>>> import numpy as np
>>> np.set_printoptions(suppress=True, linewidth=120)
>>> tidy = lambda a: np.round(a, 3) + 0
>>> W0 = np.loadtxt("case18.csv", delimiter=",")
>>> W0
array([[-0.216,  3.433, -1.433,  3.433, -0.567],
       [-0.297,  3.593, -1.593,  3.593, -0.407],
       [ 0.175,  2.65 , -0.65 ,  2.65 , -1.35 ],
       [ 1.851, -0.701,  2.701, -0.701, -4.701],
       [ 1.   ,  1.   ,  1.   ,  1.   , -3.   ],
       [ 2.135, -1.27 ,  3.27 , -1.27 , -5.27 ],
       [ 0.658,  1.683,  0.317,  1.683, -2.317],
       [ 2.635, -2.269,  4.269, -2.269, -6.269],
       [ 1.706, -0.412,  2.412, -0.412, -4.412],
       [ 1.298,  0.403,  1.597,  0.403, -3.597],
       [ 0.386,  2.227, -0.227,  2.227, -1.773],
       [ 0.408,  2.185, -0.185,  2.185, -1.815],
       [ 1.643, -0.287,  2.287, -0.287, -4.287],
       [ 0.355,  2.29 , -0.29 ,  2.29 , -1.71 ],
       [ 0.165,  2.67 , -0.67 ,  2.67 , -1.33 ],
       [ 0.099,  2.801, -0.801,  2.801, -1.199],
       [ 1.446,  0.108,  1.892,  0.108, -3.892],
       [ 1.79 , -0.581,  2.581, -0.581, -4.581],
       [ 1.904, -0.807,  2.807, -0.807, -4.807],
       [ 1.734, -0.467,  2.467, -0.467, -4.467],
       [ 1.522, -0.043,  2.043, -0.043, -4.043],
       [ 0.657,  1.686,  0.314,  1.686, -2.314],
       [ 1.781, -0.561,  2.561, -0.561, -4.561],
       [ 1.854, -0.708,  2.708, -0.708, -4.708],
       [ 0.256,  2.489, -0.489,  2.489, -1.511],
       [ 1.056,  0.888,  1.112,  0.888, -3.112],
       [-0.109,  3.217, -1.217,  3.217, -0.783],
       [ 1.433,  0.134,  1.866,  0.134, -3.866],
       [ 2.697, -2.393,  4.393, -2.393, -6.393],
       [ 0.776,  1.449,  0.551,  1.449, -2.551],
       [ 0.646,  1.708,  0.292,  1.708, -2.292],
       [ 1.713, -0.426,  2.426, -0.426, -4.426],
       [-0.161,  3.321, -1.321,  3.321, -0.679],
       [ 0.669,  1.662,  0.338,  1.662, -2.338]])
>>> # column 3 repeats column 1
>>> d = np.linalg.norm(W0[:, None] - W0[None], axis=-1)
>>> d.shape
(34, 34)
>>> np.unravel_index(d.round(6).argmax(), d.shape)
(np.int64(1), np.int64(28))
>>> np.flatnonzero(d[26] < d.mean() / 2)
array([ 0,  1,  2, 13, 14, 15, 24, 26, 32])
>>> d[26].round(6).argsort(kind="stable")[:4]
array([26, 32,  0,  1])
>>> np.linalg.cond(W0) > 100
np.True_
>>> np.argsort(-np.linalg.norm(W0, axis=0).round(6), kind="stable")[:3]
array([4, 2, 1])
>>> f = np.array([4, 4, 2])
>>> tidy(np.correlate(W0[25], W0[20], "full"))
array([-4.269, -3.636, -2.377, -1.869, 16.384,  3.252, -4.704,  1.485, -4.736])
>>> tidy(np.polyval(f, W0[25]))
array([10.685,  8.706, 11.394,  8.706, 28.29 ])
>>> mat = np.load("out12.npy")
>>> tidy(mat)
array([[ 15.339,   0.457,   7.157,  -0.545,  -9.811,   4.091],
       [ 10.011,  -0.082,   8.64 ,   5.767, -13.835,   0.685],
       [ -8.49 ,  -1.04 ,   4.262,  12.987,  -9.968,  -6.376],
       [ 16.678,   0.948,   3.069,  -7.863,  -1.842,   6.805],
       [ 16.916,   0.815,   4.647,  -5.61 ,  -4.741,   6.135],
       [-11.961,  -0.086,  -8.409,  -3.937,  12.945,  -1.776],
       [  0.146,  -0.709,   7.52 ,  11.49 , -14.046,  -3.687],
       [  8.87 ,  -0.171,   8.683,   6.694, -14.181,   0.094],
       [ 12.315,   1.101,  -1.926, -12.273,   6.488,   7.121],
       [  6.687,  -0.327,   8.615,   8.239, -14.566,  -0.964],
       [ -7.194,   0.292,  -8.646,  -7.904,  14.505,   0.726],
       [ 14.585,   0.359,   7.595,   0.699, -10.806,   3.495],
       [-16.852,  -0.768,  -5.084,   4.887,   5.574,  -5.884],
       [  3.381,   0.869,  -6.451, -12.505,  12.87 ,   4.916],
       [ -0.361,  -0.734,   7.387,  11.667, -13.915,  -3.874],
       [ 14.549,   1.087,  -0.034, -11.042,   3.469,   7.292],
       [  1.396,  -0.645,   7.821,  11.009, -14.316,  -3.212],
       [ -3.244,  -0.864,   6.499,  12.475, -12.928,  -4.872],
       [  7.334,  -0.282,   8.653,   7.809, -14.486,  -0.66 ],
       [-15.432,  -0.47 ,  -7.091,   0.717,   9.666,  -4.17 ],
       [-16.85 ,  -0.902,  -3.684,   7.045,   2.954,  -6.583],
       [-16.613,  -0.686,  -5.757,   3.667,   6.892,  -5.428],
       [  0.446,  -0.694,   7.596,  11.381, -14.118,  -3.575],
       [ 15.021,   1.074,   0.463, -10.631,   2.648,   7.279],
       [  2.574,  -0.581,   8.066,  10.498, -14.5  ,  -2.746],
       [ -3.13 ,   0.549,  -8.169, -10.236,  14.562,   2.519],
       [ 16.699,   0.711,   5.567,  -4.025,  -6.516,   5.566],
       [-14.686,  -0.371,  -7.544,  -0.545,  10.688,  -3.571],
       [ -2.478,  -0.831,   6.757,  12.294, -13.231,  -4.617],
       [ -2.856,  -0.848,   6.631,  12.387, -13.085,  -4.744],
       [-16.359,  -0.994,  -2.341,   8.745,   0.554,  -7.009],
       [ 16.687,   0.946,   3.096,  -7.829,  -1.89 ,   6.796],
       [ -7.146,  -1.003,   4.922,  12.99 , -10.888,  -6.034],
       [ 16.1  ,   1.018,   1.885,  -9.253,   0.238,   7.107],
       [ 16.593,   0.681,   5.796,  -3.593,  -6.968,   5.399],
       [ 15.095,   0.424,   7.315,  -0.118, -10.163,   3.89 ],
       [  9.816,  -0.097,   8.652,   5.932, -13.902,   0.582]])
>>> # null space of dimension 4
>>> gram = np.cov(mat, rowvar=False)
>>> gram.shape
(6, 6)
>>> tidy(np.median(mat, axis=0))
array([ 2.574, -0.171,  4.922,  3.667, -6.968, -0.66 ])
>>> np.argwhere(np.triu(np.abs(np.corrcoef(mat.T)) > 0.8, 1))
array([[0, 5],
       [1, 3],
       [1, 5],
       [2, 4],
       [3, 5]])
>>> tidy(np.polyfit(mat[:, 4], mat[:, 3], 1))
array([-0.595, -0.49 ])
>>> tidy(np.linalg.eigvalsh(gram)[::-1])
array([200.662, 176.621,   0.   ,   0.   ,   0.   ,   0.   ])
>>> W2 = mat[[5, 30]].astype(float)
>>> for _ in range(4):
...     z = np.linalg.norm(mat[:, None] - W2, axis=-1).argmin(axis=1)
...     W2 = np.array([mat[z == j].mean(axis=0) for j in range(2)])
... 
>>> z
array([1, 1, 1, 0, 0, 0, 1, 1, 0, 1, 0, 1, 1, 0, 1, 0, 1, 1, 1, 0, 1, 1, 1, 0, 1, 0, 0, 0, 1, 1, 1, 0, 1, 0, 0, 1, 1])
>>> np.abs(W2[1] - W2[0]).argmax()
np.int64(3)
>>> tidy(W2)
array([[ 6.169,  0.611, -1.583, -7.102,  4.408,  3.876],
       [ 0.048, -0.501,  5.268,  8.091, -9.853, -2.61 ]])
>>> tidy(W2[1] - W2[0])
array([ -6.121,  -1.112,   6.852,  15.193, -14.261,  -6.487])
